In [1]: import numpy as np

In [2]: np.set_printoptions(suppress=True, linewidth=140)

In [3]: mat = np.loadtxt("run4.csv", delimiter=",")

In [4]: mat
Out[4]: 
array([[ 0.593, -0.117,  0.373, -0.132, -0.037, -0.514, -0.136, -0.052,  0.641],
       [ 0.259,  0.139,  0.099, -0.09 , -0.387, -0.28 , -0.007, -0.372,  0.013],
       [-0.272, -0.249,  0.161, -0.156, -0.109,  0.116,  0.005, -0.057,  0.032],
       [ 0.504,  0.039,  0.229,  0.163,  0.095, -0.346, -0.08 , -0.011,  0.407],
       [ 0.276,  0.046,  0.485, -0.384, -0.641, -0.476, -0.073, -0.29 ,  0.297],
       [-0.213,  0.018,  0.018, -0.227, -0.553,  0.017,  0.131, -0.448, -0.131],
       [ 0.926, -0.235,  1.113, -0.172, -0.12 , -0.875, -0.211,  0.116,  1.077],
       [ 0.328,  0.018,  0.064,  0.097,  0.024, -0.242, -0.029, -0.149,  0.23 ],
       [-0.432,  0.364, -0.857,  0.331,  0.36 ,  0.595,  0.133,  0.229, -0.756],
       [ 0.009,  0.016, -0.04 ,  0.144,  0.575,  0.154, -0.125,  0.652, -0.011]])

In [5]: O, r_ = np.linalg.qr(mat)

In [6]: np.trace(O @ O.T)
Out[6]: np.float64(9.0)

In [7]: m1 = np.loadtxt("out0.csv", delimiter=",")

In [8]: m1.round(3)
Out[8]: 
array([[ 2.211, -0.638, -1.335, -2.026,  2.315,  1.911,  0.628,  2.101],
       [ 0.973, -1.618, -0.541, -2.375,  2.375,  1.512,  1.187,  2.483],
       [ 0.879,  2.517, -0.628,  2.266, -1.889, -0.631, -1.636, -2.392],
       [-2.526,  0.314,  1.54 ,  1.855, -2.224, -1.974, -0.435, -1.917],
       [-2.439,  0.407,  1.484,  1.907, -2.253, -1.959, -0.491, -1.972],
       [ 2.527, -0.313, -1.541, -1.854,  2.224,  1.975,  0.434,  1.916],
       [-1.174, -2.603,  0.812, -2.185,  1.753,  0.461,  1.669,  2.311],
       [ 1.309, -1.388, -0.755, -2.32 ,  2.395,  1.638,  1.06 ,  2.421],
       [ 0.553,  2.403, -0.424,  2.334, -2.019, -0.808, -1.587, -2.459],
       [-2.212, -2.745,  1.455, -1.725,  1.115, -0.214,  1.675,  1.84 ],
       [-1.052,  1.566,  0.591,  2.364, -2.382, -1.543, -1.158, -2.471],
       [-3.212, -0.618,  1.994,  1.231, -1.796, -2.   ,  0.139, -1.252],
       [ 2.813,  0.025, -1.728, -1.651,  2.097,  2.011,  0.23 ,  1.698],
       [ 2.358, -0.492, -1.431, -1.952,  2.278,  1.943,  0.542,  2.021],
       [ 3.259,  0.706, -2.026, -1.161,  1.743,  1.99 , -0.195,  1.178],
       [-0.306,  2.012,  0.117,  2.413, -2.271, -1.229, -1.396, -2.531],
       [ 2.985,  2.588, -1.924,  1.089, -0.373,  0.848, -1.5  , -1.182],
       [-2.899, -0.137,  1.785,  1.577, -2.047, -2.016, -0.161, -1.62 ],
       [ 3.532,  1.845, -2.233, -0.061,  0.793,  1.615, -0.946,  0.019],
       [-2.209, -2.745,  1.453, -1.726,  1.118, -0.211,  1.675,  1.842],
       [ 1.135,  2.592, -0.788,  2.197, -1.772, -0.484, -1.665, -2.323],
       [-2.658,  0.164,  1.626,  1.768, -2.172, -1.994, -0.345, -1.823],
       [-3.542, -1.684,  2.234,  0.246, -0.965, -1.703,  0.835, -0.213],
       [-3.379, -0.961,  2.108,  0.95 , -1.575, -1.948,  0.358, -0.955],
       [ 3.533,  1.831, -2.234, -0.077,  0.809,  1.623, -0.936,  0.037],
       [ 1.488, -1.256, -0.87 , -2.28 ,  2.396,  1.701,  0.985,  2.377],
       [-1.969,  0.862,  1.179,  2.13 , -2.359, -1.849, -0.759, -2.213],
       [-3.52 , -1.437,  2.212,  0.506, -1.198, -1.811,  0.669, -0.487],
       [-3.055, -0.361,  1.889,  1.422, -1.939, -2.017, -0.022, -1.455],
       [-1.55 ,  1.209,  0.909,  2.265, -2.395, -1.721, -0.959, -2.36 ],
       [-0.725,  1.774,  0.383,  2.4  , -2.346, -1.412, -1.271, -2.512]])

In [9]: Xc = m1 - m1.mean(axis=1)
ValueError: operands could not be broadcast together with shapes (31,8) (31,) 


In [10]: Xc = m1 - m1.mean(axis=0)

In [11]: Uu, sig, Vt = np.linalg.svd(Xc, full_matrices=False)

In [12]: np.searchsorted(np.cumsum(sig ** 2) / (sig ** 2).sum(), 0.9) + 1
Out[12]: np.int64(2)

In [13]: np.abs(Vt[0]).argmax()
Out[13]: np.int64(4)
